$ python -q
>>> import numpy as np
>>> import numpy.linalg as la
>>> np.set_printoptions(precision=2, suppress=True, linewidth=140, sign=" ")
>>> A = np.loadtxt("x.csv", delimiter=",")
>>> print(A)
[[ 1.6   0.5  -1.09]
 [-0.29  1.93  0.45]
 [-1.16  0.2  -1.61]]
>>> rng = np.random.default_rng(5570)
>>> idx = rng.permutation(3)
>>> B = A[:, idx] * rng.choice([-1, 1], 3)
>>> print(B)
[[ 0.5  -1.6  -1.09]
 [ 1.93  0.29  0.45]
 [ 0.2   1.16 -1.61]]
>>> left, _, vt = la.svd(A.T @ B)
>>> print(np.round(left @ vt, 2) + 0)
[[ 0. -1.  0.]
 [ 1.  0.  0.]
 [ 0.  0.  1.]]
>>> print(idx)
[ 1  0  2]
>>> print(round(float(la.norm(A, 1)), 2), np.round(la.norm(A, np.inf), 2))
3.16 3.19
>>> print(round(float(la.norm(A, 2)), 2))
2.0
>>> print(round(la.norm(A[1] - A[2]), 2))
2.83
>>> print(la.norm(A, axis=1))
[ 2.  2.  2.]
>>> B = A / la.norm(A, axis=1, keepdims=True)
>>> G = B @ B.T
>>> print(np.argwhere(np.triu(np.abs(G) > 0.95, 1)))
[]
>>> E = np.loadtxt("arr.csv", delimiter=",")
>>> print(E.round(2) + 0)
[[-0.4   0.    0.92  0.01]
 [ 0.6  -0.19  0.28 -0.73]
 [ 0.17 -0.9   0.07  0.4 ]
 [ 0.67  0.4   0.28  0.56]]
>>> # columns are unit length and at right angles
>>> print(E.sum(axis=0))
[ 1.04 -0.69  1.55  0.25]
>>> print(E - E[0])
[[ 0.    0.    0.    0.  ]
 [ 1.   -0.19 -0.64 -0.74]
 [ 0.57 -0.9  -0.84  0.39]
 [ 1.07  0.39 -0.63  0.55]]
>>> print(np.round(np.abs(E).max(), 2))
0.92
>>> E[4]
Traceback (most recent call last):
  File "<python-input-25>", line 1, in <module>
    E[4]
    ~^^^
IndexError: index 4 is out of bounds for axis 0 with size 4
>>> print(np.count_nonzero(E))
16
>>> print(E.sum(axis=1))
[ 0.53 -0.04 -0.26  1.91]
>>> E[:, 4]
Traceback (most recent call last):
  File "<python-input-28>", line 1, in <module>
    E[:, 4]
    ~^^^^^^
IndexError: index 4 is out of bounds for axis 1 with size 4
>>> th = np.radians(15)
>>> r_ = np.eye(4)
>>> r_[3, 3] = r_[0, 0] = np.cos(th)
>>> r_[3, 0], r_[0, 3] = -np.sin(th), np.sin(th)
>>> print(r_)
[[ 0.97  0.    0.    0.26]
 [ 0.    1.    0.    0.  ]
 [ 0.    0.    1.    0.  ]
 [-0.26  0.    0.    0.97]]
>>> B = E @ r_.T
>>> print(np.allclose(E @ E.T, B @ B.T))
True
>>> x = np.array([3, 2, 1, 0])
>>> rhs = E @ x
>>> print(rhs)
[-0.28  1.71 -1.22  3.08]
>>> print(np.round(la.solve(E, rhs), 2) + 0)
[ 3.  2.  1.  0.]
>>> print(np.round(la.solve(E, -3 * rhs), 2) + 0)
[-9. -6. -3.  0.]
>>> print(np.round(la.solve(E, E[:, 0]), 2) + 0)
[ 1.  0.  0.  0.]
>>> print(np.round(la.solve(E.T, E[3]), 2) + 0)
[ 0.  0.  0.  1.]
>>> print(np.round(la.solve(E, rhs + E[:, 2]), 2) + 0)
[ 3.  2.  2.  0.]
>>> B = E / la.norm(E, axis=1, keepdims=True)
>>> G = B @ B.T
>>> print(G[3].round(2) + 0)
[ 0.  0.  0.  1.]
>>> print((np.abs(G) > 0.9).astype(int))
[[ 1  0  0  0]
 [ 0  1  0  0]
 [ 0  0  1  0]
 [ 0  0  0  1]]
>>> print(np.argwhere(np.triu(np.abs(G) > 0.95, 1)))
[]
>>> print(np.round(np.degrees(np.arccos(np.clip(G[3, 0], -1, 1))), 2))
90.0
>>> data = np.load("dump.npy")
>>> print(data)
[[-0.27 -0.41  0.5  -0.71]
 [ 0.22 -0.49  0.59  0.6 ]
 [-0.93  0.05  0.03  0.35]
 [ 0.05  0.77  0.64 -0.01]]
>>> print(data - data[0])
[[ 0.    0.    0.    0.  ]
 [ 0.49 -0.09  0.09  1.32]
 [-0.66  0.45 -0.47  1.07]
 [ 0.33  1.17  0.14  0.7 ]]
>>> print(np.unravel_index(np.abs(data).argmax(), data.shape))
(np.int64(2), np.int64(0))
>>> f = np.array([-2, 2, -2])
>>> print(np.array([np.convolve(row, f, "same") for row in data]))
[[ 0.26 -1.26  3.24 -2.43]
 [ 1.42 -2.6   0.95  0.03]
 [-1.97  1.91 -0.74  0.65]
 [-1.43  0.16 -0.24 -1.3 ]]
>>> print(np.cross(data[1, :3], data[2, :3]))
[-0.04 -0.56 -0.45]
>>> M = np.load("layer3.npy")
>>> print(M)
[[-3 -4  0]
 [-3 -4  0]
 [-2 -2  3]
 [-3 -3  1]
 [-3 -3  1]
 [ 0  0  0]
 [-2 -2  3]
 [ 0  0  0]
 [-2 -2  3]
 [-2 -2  3]
 [ 0  0  0]
 [ 0  0  0]
 [ 0  0  0]]
>>> B = M[0, 0] * M[1:] - np.outer(M[1:, 0], M[0])
>>> print(B)
[[ 0  0  0]
 [ 0 -2 -9]
 [ 0 -3 -3]
 [ 0 -3 -3]
 [ 0  0  0]
 [ 0 -2 -9]
 [ 0  0  0]
 [ 0 -2 -9]
 [ 0 -2 -9]
 [ 0  0  0]
 [ 0  0  0]
 [ 0  0  0]]
>>> print(M[:, 0] / M[0, 0])
[ 1.    1.    0.67  1.    1.   -0.    0.67 -0.    0.67  0.67 -0.   -0.   -0.  ]
>>> left, s, vt = la.svd(B, full_matrices=False)
>>> print(left.shape, s.shape, vt.shape)
(12, 3) (3,) (3, 3)
>>> print(np.round(left.T @ B @ vt.T, 2) + 0)
[[ 19.14   0.     0.  ]
 [  0.     3.1    0.  ]
 [  0.     0.     0.  ]]
>>> print(s)
[ 19.14   3.1    0.  ]
>>> print(np.allclose(left * s @ vt, B))
True
>>> print(np.cumsum(s ** 2) / np.sum(s ** 2))
[ 0.97  1.    1.  ]
>>> print(np.round(vt @ vt.T, 2) + 0)
[[ 1.  0.  0.]
 [ 0.  1.  0.]
 [ 0.  0.  1.]]
>>> print(s / s[0])
[ 1.    0.16  0.  ]
>>> idx = M[:, 2] > np.median(M[:, 2])
>>> f = M[idx].mean(axis=0) - M[~idx].mean(axis=0)
>>> print(f)
[-1.48 -1.19  2.33]
>>> print(idx.astype(int))
[ 0  0  1  1  1  0  1  0  1  1  0  0  0]
>>> C = M[[0, 10]].astype(float)
>>> for _ in range(3):
...     idx = la.norm(M[:, None] - C, axis=-1).argmin(axis=1)
...     C = np.array([M[idx == j].mean(axis=0) for j in range(2)])
... 
>>> print(idx)
[ 0  0  0  0  0  1  0  1  0  0  1  1  1]
>>> print(np.abs(C[1] - C[0]).argmax())
1
>>> print(C[1] - C[0])
[ 2.5   2.75 -1.75]
>>> x = np.array([0, 3, 5])
>>> rhs = M @ x
>>> coef, lr = np.zeros(3), 1 / la.norm(M, 2) ** 2
>>> for i in range(5):
...     coef -= lr * M.T @ (M @ coef - rhs)
...     if i % 1 == 0: print(i, round(la.norm(M @ coef - rhs), 2))
... 
0 21.65
1 18.47
2 15.76
3 13.45
4 11.48
>>> print(coef)
[ 0.56  1.22  2.81]
>>> print(np.round(la.cond(M), 2))
21.65
>>> mat = np.loadtxt("block18.csv", delimiter=",")
>>> print(mat)
[[ 3. -5.  5. -4.]
 [ 3.  5.  3.  5.]
 [-4.  0.  2.  1.]]
>>> mat @ mat
Traceback (most recent call last):
  File "<python-input-87>", line 1, in <module>
    mat @ mat
    ~~~~^~~~~
ValueError: matmul: Input operand 1 has a mismatch in its core dimension 0, with gufunc signature (n?,k),(k,m?)->(n?,m?) (size 3 is different from 4)
>>> G = mat.T @ mat
>>> print(np.diag(G))
[ 34.  50.  38.  42.]
>>> print(np.round(la.eigvalsh(G)[::-1], 2) + 0)
[ 93.01  50.92  20.07   0.  ]
>>> print(np.trace(G), (mat ** 2).sum())
164.0 164.0
>>> print(np.allclose(G, G.T))
True
>>> print(la.matrix_rank(G))
3
>>> th = np.radians(45)
>>> r_ = np.eye(4)
>>> r_[0, 0] = r_[3, 3] = np.cos(th)
>>> r_[0, 3], r_[3, 0] = -np.sin(th), np.sin(th)
>>> print(r_)
[[ 0.71  0.    0.   -0.71]
 [ 0.    1.    0.    0.  ]
 [ 0.    0.    1.    0.  ]
 [ 0.71  0.    0.    0.71]]
>>> B = mat @ r_.T
>>> print(la.svd(mat, compute_uv=False), la.svd(B, compute_uv=False))
[ 9.64  7.14  4.48] [ 9.64  7.14  4.48]
>>> print(np.allclose(mat @ mat.T, B @ B.T))
True
>>> print(B)
[[ 4.95 -5.    5.   -0.71]
 [-1.41  5.    3.    5.66]
 [-3.54  0.    2.   -2.12]]
>>> feats = np.load("data.npy")
>>> print(feats)
[[-1 -1  1]
 [ 0 -2  2]
 [ 2  2  1]
 [ 0  1  2]]
>>> B = np.c_[feats[:, :2] @ np.array([[3, 2], [5, 3]]), np.array([7, -2, -3, -3])]
>>> print(B)
[[ -8  -5   7]
 [-10  -6  -2]
 [ 16  10  -3]
 [  5   3  -3]]
>>> print(np.round(la.lstsq(feats, B[:, 0])[0], 2) + 0)
[ 3.  5.  0.]
>>> print(la.matrix_rank(np.c_[feats, B]))
4
>>> K = np.load("run17.npy")
>>> print(K)
[[-0.64  0.54 -0.55]
 [-0.43 -0.84 -0.33]
 [-0.64  0.02  0.77]]
>>> print(np.round(la.norm(K, "nuc"), 2))
3.0
>>> print(round(la.norm(K) ** 2 / la.norm(K, 2) ** 2, 2))
3.0
>>> print(np.round(la.norm(K, 1), 2), np.round(la.norm(K, np.inf), 2))
1.71 1.73
>>> print(la.norm(K, axis=0))
[ 1.  1.  1.]
>>> m1 = np.load("test4.npy")
>>> print(m1)
[[-0.02 -0.03 -0.02]
 [-1.98 -2.03  0.02]
 [-6.   -5.99  0.01]]
>>> B = m1 / np.sqrt((m1 ** 2).mean(axis=1, keepdims=True))
>>> print(np.round(m1 - m1.mean(axis=1, keepdims=True), 2) + 0)
[[ 0.   -0.01  0.  ]
 [-0.65 -0.7   1.35]
 [-2.01 -2.    4.  ]]
>>> print(B[0])
[-0.84 -1.26 -0.84]
>>> q = m1.astype(float).copy()
>>> for j in range(3):
...     q[:, j] -= q[:, :j] @ (q[:, :j].T @ q[:, j])
...     q[:, j] /= la.norm(q[:, j])
... 
>>> print(np.round(q.T @ m1, 2) + 0)
[[ 6.32  6.32 -0.02]
 [ 0.    0.05 -0.01]
 [ 0.    0.    0.02]]
>>> print(np.round(q.T @ q, 2) + 0)
[[ 1.  0.  0.]
 [ 0.  1.  0.]
 [ 0.  0.  1.]]
>>> print(q.round(2) + 0)
[[ 0.   -0.19 -0.98]
 [-0.31 -0.93  0.18]
 [-0.95  0.31 -0.06]]
>>> B = np.array([[4, -1], [-3, 5], [-5, 3]])
>>> B @ m1
Traceback (most recent call last):
  File "<python-input-126>", line 1, in <module>
    B @ m1
    ~~^~~~
ValueError: matmul: Input operand 1 has a mismatch in its core dimension 0, with gufunc signature (n?,k),(k,m?)->(n?,m?) (size 3 is different from 2)
>>> print(np.vstack([m1, B.T]).shape)
(5, 3)
>>> print(la.matrix_rank(m1 @ B))
2
>>> print(np.round(np.einsum("ij,ij->i", m1, m1), 2) + 0)
[  0.     8.04  71.88]
>>> print(np.einsum("ij->j", m1))
[-8.   -8.05  0.01]
